% python3 -q
>>> import numpy as np
>>> np.set_printoptions(precision=2, suppress=True, linewidth=100, sign=" ")
>>> J = np.abs(np.array([[-1, 0, 1, -1, -1, -2],
...     [-2, -1, -2, 3, 2, 0],
...     [-2, -2, -3, -3, -1, -2],
...     [-1, 2, 2, -1, 3, -1],
...     [3, 0, 3, -3, -1, -2],
...     [3, 2, -3, -3, -2, 3]])) + np.eye(6)
>>> J = J / J.sum(axis=1, keepdims=True)
>>> J
array([[ 0.29,  0.  ,  0.14,  0.14,  0.14,  0.29],
       [ 0.18,  0.18,  0.18,  0.27,  0.18,  0.  ],
       [ 0.14,  0.14,  0.29,  0.21,  0.07,  0.14],
       [ 0.09,  0.18,  0.18,  0.18,  0.27,  0.09],
       [ 0.23,  0.  ,  0.23,  0.23,  0.15,  0.15],
       [ 0.18,  0.12,  0.18,  0.18,  0.12,  0.24]])
>>> np.linalg.determinant(J)
Traceback (most recent call last):
  File "<python-input-5>", line 1, in <module>
    np.linalg.determinant(J)
    ^^^^^^^^^^^^^^^^^^^^^
AttributeError: module 'numpy.linalg' has no attribute 'determinant'
>>> (J - J.T) / 2
array([[ 0.  , -0.09,  0.  ,  0.03, -0.04,  0.05],
       [ 0.09,  0.  ,  0.02,  0.05,  0.09, -0.06],
       [ 0.  , -0.02,  0.  ,  0.02, -0.08, -0.02],
       [-0.03, -0.05, -0.02,  0.  ,  0.02, -0.04],
       [ 0.04, -0.09,  0.08, -0.02,  0.  ,  0.02],
       [-0.05,  0.06,  0.02,  0.04, -0.02,  0.  ]])
>>> round(np.abs(np.linalg.eigvals(J)).max(), 2)
np.float64(1.0)
>>> np.sort(np.abs(np.linalg.eigvals(J)))
array([ 0.04,  0.11,  0.14,  0.14,  0.19,  1.  ])
>>> np.round(np.trace(J), 2)
np.float64(1.32)
>>> vec = np.array([0, 1, 1, -1, 2, 2])
>>> J * vec
array([[ 0.  ,  0.  ,  0.14, -0.14,  0.29,  0.57],
       [ 0.  ,  0.18,  0.18, -0.27,  0.36,  0.  ],
       [ 0.  ,  0.14,  0.29, -0.21,  0.14,  0.29],
       [ 0.  ,  0.18,  0.18, -0.18,  0.55,  0.18],
       [ 0.  ,  0.  ,  0.23, -0.23,  0.31,  0.31],
       [ 0.  ,  0.12,  0.18, -0.18,  0.24,  0.47]])
>>> (J @ vec).argmax()
np.int64(3)
>>> np.sign((J @ vec).round(6))
array([ 1.,  1.,  1.,  1.,  1.,  1.])
>>> J @ (2 * vec)
array([ 1.71,  0.91,  1.29,  1.82,  1.23,  1.65])
